% python3 -q
>>> import numpy as np
>>> import numpy.linalg as la
>>> np.set_printoptions(precision=2, suppress=True, linewidth=120, sign=" ")
>>> rnd = lambda a: np.round(a, 2) + 0
>>> s = 3 * 0.7 ** np.arange(9)
>>> Q, _ = la.qr(np.array([[-0.7, -1.0, -0.8, 0.6, -1.9, 0.5, -0.4, -0.5, 0.3],
...     [1.5, 0.9, -0.3, -2.8, -1.3, -0.6, 0.4, -2.1, -1.1],
...     [-0.2, 0.6, 0.8, -0.6, 1.8, -1.5, -0.3, 0.2, -2.3],
...     [-0.5, -0.8, 1.8, 0.4, 0.0, -0.3, -0.8, -0.8, -0.6],
...     [-0.6, -1.4, 0.1, 1.5, -1.2, 0.8, -0.9, 1.8, -0.1],
...     [1.3, -0.5, 0.6, -0.7, 0.8, -0.6, -0.8, 1.3, 0.3],
...     [0.0, 0.7, -0.6, 0.2, 2.4, 1.9, 0.1, -1.1, -0.6],
...     [1.0, -1.0, 1.6, -0.3, 0.2, 0.3, -0.1, 0.5, -0.4],
...     [-0.1, 0.1, 0.9, -1.5, -0.6, -0.8, -2.5, 1.3, -1.3]]))
>>> rng = np.random.default_rng(885)
>>> mat = rng.normal(size=(28, 9)) * s @ Q
>>> rnd(mat)
array([[-0.37, -0.04, -0.52,  0.89,  0.64,  0.15,  0.98, -0.19,  0.76],
       [ 0.26, -0.26, -0.21,  0.11,  0.76,  0.16,  1.  , -0.53, -0.8 ],
       [ 0.28, -0.81, -1.83,  2.26,  0.08, -0.92,  1.64, -0.5 ,  0.52],
       [-0.37,  0.43,  0.69,  0.85,  2.12,  1.33,  1.67,  0.59,  0.85],
       [ 0.39, -0.89, -2.06,  1.3 , -0.34, -1.03,  0.33, -0.06, -0.82],
       [-0.14, -0.38, -0.49,  2.23,  0.95,  0.24,  2.95, -0.72, -1.42],
       [-0.02,  1.18,  1.18, -0.42,  1.1 ,  1.23,  0.61,  0.35,  0.97],
       [ 2.86, -2.16, -1.98,  0.88,  2.42,  1.55,  1.33,  1.21, -0.85],
       [ 0.42, -0.48, -0.48,  0.28, -0.33, -0.34, -0.2 ,  0.02,  0.06],
       [-2.6 ,  0.58, -1.75,  1.93,  0.08, -0.38,  0.68, -0.7 ,  0.08],
       [ 0.43,  0.69, -0.98,  2.15,  1.72,  1.06,  2.9 ,  0.12, -1.21],
       [ 0.77,  0.59,  1.74, -2.11, -0.09, -0.48, -1.02,  0.06, -1.23],
       [-1.9 ,  0.82, -0.54,  0.5 , -1.59, -0.93, -0.59, -0.79,  0.16],
       [ 1.1 , -1.58, -0.96,  1.65,  0.71,  0.6 ,  1.14, -0.01,  1.27],
       [-0.09, -0.31, -0.3 ,  2.75,  1.42,  0.74,  2.68, -0.51,  1.33],
       [ 1.73, -0.95, -0.02,  0.35,  0.7 ,  0.61,  1.03, -0.96, -1.1 ],
       [-0.9 ,  0.65, -0.8 ,  0.62, -0.22, -0.56, -0.26,  0.73,  1.15],
       [ 0.74,  0.76,  1.86, -0.47, -0.15, -0.57,  0.65, -0.91,  0.82],
       [ 3.42, -2.05, -0.92,  0.64,  1.56, -0.08,  1.11, -0.7 , -1.37],
       [ 2.39, -0.65, -0.55, -2.28, -1.79, -0.93, -2.11,  0.51, -3.59],
       [-0.78,  1.82,  1.05, -1.54, -0.44,  0.5 , -0.95,  1.09,  0.26],
       [ 2.17, -1.31, -3.13,  1.85,  2.74,  1.  ,  1.91,  1.6 , -1.69],
       [-0.23, -0.25, -2.39,  3.88,  1.54,  0.35,  3.13,  0.26,  0.15],
       [-0.84,  1.02,  0.06,  0.57, -1.21, -0.13, -0.09,  0.69,  1.01],
       [ 2.  , -1.96, -1.44, -1.19,  1.03,  0.82, -1.  ,  0.36, -2.84],
       [ 1.79, -0.14, -0.1 , -2.08,  0.31, -0.27, -1.05,  0.62, -1.75],
       [ 0.2 ,  0.5 ,  1.36, -1.86, -1.68, -0.61, -1.22,  0.23, -0.63],
       [ 0.35, -0.61, -0.16, -1.33,  0.47,  0.86, -1.29, -0.18, -1.17]])
>>> z = mat[:, 8] > np.median(mat[:, 8])
>>> r0 = mat[z].mean(axis=0) - mat[~z].mean(axis=0)
>>> rnd((((mat - mat.mean(axis=0)) @ r0 > 0) == z).mean())
np.float64(0.93)
